$ python -q
>>> import numpy as np
>>> np.set_printoptions(precision=2, suppress=True, linewidth=140, legacy="1.25")
>>> rd = lambda a: np.round(a, 2) + 0
>>> X = np.array([[0.28, 0.25, -0.15],
...     [0.98, 0.98, -0.98],
...     [-0.99, -0.99, 1.0],
...     [-0.64, -0.65, 0.86],
...     [-0.76, -0.72, 0.6],
...     [0.98, 0.97, -0.96],
...     [-0.66, -0.65, 0.77],
...     [0.26, -0.13, 0.99],
...     [0.77, 0.78, -0.92],
...     [-0.31, -0.37, 0.77],
...     [-0.49, -0.57, 0.94],
...     [-0.35, -0.48, 0.95]])
>>> hat = X @ np.linalg.solve(X.T @ X, X.T)
>>> rd(hat @ X[:, 1])
array([ 0.25,  0.98, -0.99, -0.65, -0.72,  0.97, -0.65, -0.13,  0.78, -0.37, -0.57, -0.48])
>>> print(rd(np.diag(hat)))
[0.04 0.24 0.23 0.18 0.17 0.22 0.12 0.93 0.12 0.37 0.18 0.19]
>>> C = X[[6, 11]].astype(float)
>>> for _ in range(4):
...     labels = np.linalg.norm(X[:, None] - C, axis=-1).argmin(axis=1)
...     C = np.array([X[labels == j].mean(axis=0) for j in range(2)])
... 
>>> labels
array([1, 1, 0, 0, 0, 1, 0, 0, 1, 0, 0, 0])
>>> rd(C)
array([[-0.49, -0.57,  0.86],
       [ 0.75,  0.75, -0.75]])
>>> np.bincount(labels)
array([8, 4])
>>> x = np.array([2, 1, 2])
>>> y = X @ x
>>> rd(np.linalg.pinv(X) @ X)
array([[1., 0., 0.],
       [0., 1., 0.],
       [0., 0., 1.]])
>>> rng = np.random.default_rng(28918)
>>> y = y + 0.1 * rng.normal(size=12)
>>> rd(y)
array([ 0.69,  1.06, -1.  , -0.05, -1.25,  1.1 , -0.55,  2.4 ,  0.56,  0.64,  0.16,  0.63])
>>> coef, *_ = np.linalg.lstsq(X, y)
>>> print(rd(np.linalg.norm(y - X @ coef)))
0.35
>>> coef.round()
array([1., 2., 2.])
